$ ipython --no-banner

In [1]: import numpy as np

In [2]: np.set_printoptions(precision=4, suppress=True, linewidth=120)

In [3]: def tidy(a):
   ...:     return np.round(a, 4) + 0
   ...: 

In [4]: M2 = np.array([[0, -1], [2, -3]])

In [5]: F = np.kron(np.eye(2, dtype=int), M2)

In [6]: F
Out[6]: 
array([[ 0, -1,  0,  0],
       [ 2, -3,  0,  0],
       [ 0,  0,  0, -1],
       [ 0,  0,  2, -3]])

In [7]: vals, evecs = np.linalg.eig(F)

In [8]: F @ evecs[:, 0] - vals[0] * evecs[:, 0]
Out[8]: array([0., 0., 0., 0.])

In [9]: tidy(np.sort(np.linalg.eigvals(F.T)))
Out[9]: array([-2., -2., -1., -1.])

In [10]: tidy(np.sort(np.linalg.eigvals(np.linalg.inv(F))))
Out[10]: array([-1. , -1. , -0.5, -0.5])

In [11]: vals
Out[11]: array([-1., -2., -1., -2.])

In [12]: np.prod(vals)
Out[12]: np.float64(4.0)

In [13]: arr = np.array([[4.0, 1.0, 1.0], [1.0, 4.0, 1.0], [1.0, 1.0, 4.0]])

In [14]: vals, evecs = np.linalg.eigh(arr)

In [15]: vec = np.array([2, 2, 1])

In [16]: vec @ arr @ vec
Out[16]: np.float64(52.0)

In [17]: tidy(vec @ arr @ vec / (vec @ vec)), tidy(vals[0]), vals[-1]
Out[17]: (np.float64(5.7778), np.float64(3.0), np.float64(6.0))

In [18]: np.allclose(arr, arr.T)
Out[18]: True

In [19]: print(tidy(np.sort(np.abs(np.linalg.eigvals(arr)))))
[3. 3. 6.]

In [20]: print(tidy(np.linalg.det(arr)))
54.0

In [21]: print(tidy(np.abs(np.linalg.eigvals(arr)).max()))
6.0

In [22]: Q, evecs = np.linalg.qr(arr[:, :1])[0], np.linalg.qr(arr[:, 1:])[0]

In [23]: s = np.linalg.svd(Q.T @ evecs, compute_uv=False)

In [24]: tidy(s)
Out[24]: array([0.5774])

In [25]: (s > 0.9).sum()
Out[25]: np.int64(0)

In [26]: J = np.load("out11.npy")

In [27]: J
Out[27]: 
array([[ 0.0472, -0.1061, -0.0027],
       [ 2.4934, -3.3203,  0.0179],
       [-1.    ,  1.4381,  0.0403],
       [ 0.0933, -0.1088,  0.0538],
       [ 1.9394, -2.6394, -0.0664],
       [ 2.7179, -3.7259, -0.0594],
       [-2.2712,  3.0642, -0.0082],
       [-4.6829,  6.2943, -0.0163],
       [ 5.1106, -6.7999, -0.1016],
       [-2.1612,  2.9966, -0.0281],
       [ 3.9842, -5.1872, -0.0296],
       [ 5.8734, -7.8201, -0.0143],
       [-4.0622,  5.3823, -0.042 ],
       [ 1.527 , -2.1507,  0.0351],
       [ 2.3688, -3.0019, -0.0596]])

In [28]: vec = np.array([0, -3, 1])

In [29]: h = np.maximum(J @ vec, 0)

In [30]: J * (h > 1e-9)[:, None]
Out[30]: 
array([[ 0.0472, -0.1061, -0.0027],
       [ 2.4934, -3.3203,  0.0179],
       [-0.    ,  0.    ,  0.    ],
       [ 0.0933, -0.1088,  0.0538],
       [ 1.9394, -2.6394, -0.0664],
       [ 2.7179, -3.7259, -0.0594],
       [-0.    ,  0.    , -0.    ],
       [-0.    ,  0.    , -0.    ],
       [ 5.1106, -6.7999, -0.1016],
       [-0.    ,  0.    , -0.    ],
       [ 3.9842, -5.1872, -0.0296],
       [ 5.8734, -7.8201, -0.0143],
       [-0.    ,  0.    , -0.    ],
       [ 1.527 , -2.1507,  0.0351],
       [ 2.3688, -3.0019, -0.0596]])

In [31]: print(tidy(J.T @ h))
[ 404.801  -538.1072   -4.1464]

In [32]: idx = J[:, 0] > np.median(J[:, 0])

In [33]: u = J[idx].mean(axis=0) - J[~idx].mean(axis=0)

In [34]: np.argsort(-np.abs(u).round(6), kind="stable")
Out[34]: array([1, 0, 2])

In [35]: print(tidy(u))
[ 5.062  -6.7433 -0.0487]

In [36]: tidy((((J - J.mean(axis=0)) @ u > 0) == idx).mean())
Out[36]: np.float64(0.9333)

In [37]: ((J - J.mean(axis=0)) @ u > 0).astype(int)
Out[37]: array([0, 1, 0, 0, 1, 1, 0, 0, 1, 0, 1, 1, 0, 1, 1])

In [38]: tidy(np.linalg.norm(J, 2) / np.linalg.norm(J))
Out[38]: np.float64(0.9999)

In [39]: [round(float(x), 4) for x in np.linalg.svd(J, compute_uv=False)[:3]]
Out[39]: [20.4913, 0.1933, 0.1612]

In [40]: proj = J @ np.linalg.solve(J.T @ J, J.T)

In [41]: tidy(np.linalg.eigvalsh(proj))
Out[41]: array([0., 0., 0., 0., 0., 0., 0., 0., 0., 0., 0., 0., 1., 1., 1.])

In [42]: np.allclose(proj @ proj, proj)
Out[42]: True

In [43]: data = np.load("w.npy")

In [44]: tidy(data)
Out[44]: 
array([[0.1667, 0.1944, 0.1111, 0.1667, 0.25  , 0.1111],
       [0.027 , 0.2703, 0.1892, 0.2432, 0.0811, 0.1892],
       [0.0345, 0.1034, 0.2759, 0.2759, 0.0345, 0.2759],
       [0.2903, 0.0323, 0.2581, 0.0645, 0.0645, 0.2903],
       [0.3333, 0.1667, 0.1667, 0.0417, 0.25  , 0.0417],
       [0.    , 0.2353, 0.1176, 0.2941, 0.0588, 0.2941]])

In [45]: # rows sum to 1

In [46]: u, r1 = data[3], data[2]

In [47]: print(tidy(u @ r1))
0.1846

In [48]: print(tidy(u @ u))
0.2445

In [49]: p = (u @ r1) / (u @ u) * u

In [50]: tidy(np.linalg.norm(u + r1) ** 2 + np.linalg.norm(u - r1) ** 2)
Out[50]: np.float64(0.9718)

In [51]: np.linalg.matrix_rank(np.outer(u, r1))
Out[51]: np.int64(1)

In [52]: tidy(np.outer(u, r1))
Out[52]: 
array([[0.01  , 0.03  , 0.0801, 0.0801, 0.01  , 0.0801],
       [0.0011, 0.0033, 0.0089, 0.0089, 0.0011, 0.0089],
       [0.0089, 0.0267, 0.0712, 0.0712, 0.0089, 0.0712],
       [0.0022, 0.0067, 0.0178, 0.0178, 0.0022, 0.0178],
       [0.0022, 0.0067, 0.0178, 0.0178, 0.0022, 0.0178],
       [0.01  , 0.03  , 0.0801, 0.0801, 0.01  , 0.0801]])

In [53]: A = np.array([[0, 0, 5, 0, 0],
    ...:     [0, 0, 0, 5, 0],
    ...:     [0, 0, 0, 0, 7],
    ...:     [9, 0, 0, 0, 0],
    ...:     [0, 9, 0, 0, 0]])

In [54]: Q, Rm = np.linalg.qr(A)

In [55]: print(abs(Rm[0, 0]), tidy(np.linalg.norm(A[:, 0])))
9.0 9.0

In [56]: Q
Out[56]: 
array([[ 0.,  0., -1.,  0.,  0.],
       [-0.,  0.,  0., -1.,  0.],
       [-0., -0.,  0.,  0.,  1.],
       [-1., -0.,  0.,  0.,  0.],
       [-0., -1., -0.,  0.,  0.]])

In [57]: print(Q @ Rm)
[[0. 0. 5. 0. 0.]
 [0. 0. 0. 5. 0.]
 [0. 0. 0. 0. 7.]
 [9. 0. 0. 0. 0.]
 [0. 9. 0. 0. 0.]]

In [58]: Q.shape, Rm.shape
Out[58]: ((5, 5), (5, 5))

In [59]: theta = np.radians(36)

In [60]: Rm = np.eye(5)

In [61]: Rm[0, 0] = Rm[3, 3] = np.cos(theta)

In [62]: Rm[0, 3], Rm[3, 0] = -np.sin(theta), np.sin(theta)

In [63]: print(tidy(Rm))
[[ 0.809   0.      0.     -0.5878  0.    ]
 [ 0.      1.      0.      0.      0.    ]
 [ 0.      0.      1.      0.      0.    ]
 [ 0.5878  0.      0.      0.809   0.    ]
 [ 0.      0.      0.      0.      1.    ]]

In [64]: M2 = Q @ Rm.T

In [65]: tidy(np.linalg.det(Rm)), tidy(np.trace(Rm))
Out[65]: (np.float64(1.0), np.float64(4.618))

In [66]: np.allclose(Q @ Q.T, M2 @ M2.T)
Out[66]: True

In [67]: tidy(M2)
Out[67]: 
array([[ 0.    ,  0.    , -1.    ,  0.    ,  0.    ],
       [ 0.5878,  0.    ,  0.    , -0.809 ,  0.    ],
       [ 0.    ,  0.    ,  0.    ,  0.    ,  1.    ],
       [-0.809 ,  0.    ,  0.    , -0.5878,  0.    ],
       [ 0.    , -1.    ,  0.    ,  0.    ,  0.    ]])

In [68]: rng = np.random.default_rng(7504)

In [69]: W0 = np.eye(5, dtype=int)[rng.permutation(5)] * np.array([0, -2, 2, 3, 3])

In [70]: W0
Out[70]: 
array([[ 0,  0,  2,  0,  0],
       [ 0,  0,  0,  0,  0],
       [ 0,  0,  0,  0,  3],
       [ 0,  0,  0,  3,  0],
       [ 0, -2,  0,  0,  0]])

In [71]: # rows and columns are dependent

In [72]: np.flatnonzero(np.linalg.matrix_power((W0 != 0) + (W0.T != 0) + np.eye(5), 5)[1])
Out[72]: array([0, 1, 2, 4])

In [73]: W0 @ W0
Out[73]: 
array([[ 0,  0,  0,  0,  6],
       [ 0,  0,  0,  0,  0],
       [ 0, -6,  0,  0,  0],
       [ 0,  0,  0,  9,  0],
       [ 0,  0,  0,  0,  0]])

In [74]: U, s, Vh = np.linalg.svd(W0)

In [75]: evecs = Vh[:(s > 1e-8).sum()]

In [76]: vec = W0[1] + 2 * W0[2] + rng.integers(2) * np.eye(5)[2]

In [77]: vec
Out[77]: array([0., 0., 1., 0., 6.])

In [78]: print(np.linalg.matrix_rank(np.vstack([W0, vec])))
4

In [79]: np.diag(evecs.T @ evecs)
Out[79]: array([0., 1., 1., 1., 1.])

In [80]: vec = np.array([2, 2, 5, 1, 2])

In [81]: print(W0 * vec)
[[ 0  0 10  0  0]
 [ 0  0  0  0  0]
 [ 0  0  0  0  6]
 [ 0  0  0  3  0]
 [ 0 -4  0  0  0]]

In [82]: np.linalg.norm(W0 @ vec) <= np.linalg.norm(W0, 2) * np.linalg.norm(vec) + 1e-9
Out[82]: np.True_

In [83]: print(W0 @ np.eye(5)[3])
[0. 0. 0. 3. 0.]

In [84]: W0 @ (2 * vec)
Out[84]: array([20,  0, 12,  6, -8])

In [85]: (W0 * vec).sum(axis=1)
Out[85]: array([10,  0,  6,  3, -4])

In [86]: W0 @ np.ones(5)
Out[86]: array([ 2.,  0.,  3.,  3., -2.])

In [87]: np.sign((W0 @ vec).round(6))
Out[87]: array([ 1,  0,  1,  1, -1])

In [88]: X = np.array([[3, 2, 3], [3, 1, 3], [3, 1, 3], [0, 2, 0], [2, 3, 0], [1, 1, 1]])

In [89]: X[3] = X[1]

In [90]: print(X)
[[3 2 3]
 [3 1 3]
 [3 1 3]
 [3 1 3]
 [2 3 0]
 [1 1 1]]

In [91]: # row 2 repeats row 1

In [92]: vec = np.array([-3, 3, 3])

In [93]: target = X @ vec

In [94]: target
Out[94]: array([6, 3, 3, 3, 3, 3])

In [95]: tidy(np.linalg.lstsq(X, target)[0])
Out[95]: array([-3.,  3.,  3.])

In [96]: target = target + 0.3 * rng.normal(size=6)

In [97]: tidy(target)
Out[97]: array([5.7462, 3.1931, 2.9013, 3.1746, 3.0044, 3.0066])

In [98]: b, *_ = np.linalg.lstsq(X, target)

In [99]: print(b.round())
[-3.  3.  3.]

In [100]: tidy(X.T @ (target - X @ b))
Out[100]: array([0., 0., 0.])

In [101]: M2 = np.c_[X[:, :1] @ np.array([[-2]]), np.array([2, 0, 1, 2, 2, 2])]

In [102]: print(M2)
[[-6  2]
 [-6  0]
 [-6  1]
 [-6  2]
 [-4  2]
 [-2  2]]

In [103]: print(tidy(np.linalg.norm(M2 - X @ np.linalg.lstsq(X, M2)[0], axis=0)))
[0.     1.6355]

In [104]: print(tidy(np.linalg.lstsq(X, M2[:, 0])[0]))
[-2.  0.  0.]

In [105]: proj = M2 @ np.linalg.solve(M2.T @ M2, M2.T)

In [106]: print((np.eye(6) - proj) @ M2)
[[0. 0.]
 [0. 0.]
 [0. 0.]
 [0. 0.]
 [0. 0.]
 [0. 0.]]

In [107]: tidy(np.linalg.eigvalsh(proj))
Out[107]: array([0., 0., 0., 0., 1., 1.])

In [108]: proj = X @ np.linalg.solve(X.T @ X, X.T)

In [109]: tidy(np.diag(proj))
Out[109]: array([0.7  , 0.325, 0.325, 0.325, 1.   , 0.325])

In [110]: print(tidy(proj))
[[ 0.7    0.05   0.05   0.05   0.     0.45 ]
 [ 0.05   0.325  0.325  0.325  0.    -0.075]
 [ 0.05   0.325  0.325  0.325  0.    -0.075]
 [ 0.05   0.325  0.325  0.325  0.    -0.075]
 [ 0.     0.     0.     0.     1.     0.   ]
 [ 0.45  -0.075 -0.075 -0.075  0.     0.325]]

In [111]: np.allclose(proj @ proj, proj)
Out[111]: True

In [112]: tidy(np.linalg.eigvalsh(proj))
Out[112]: array([0., 0., 0., 1., 1., 1.])
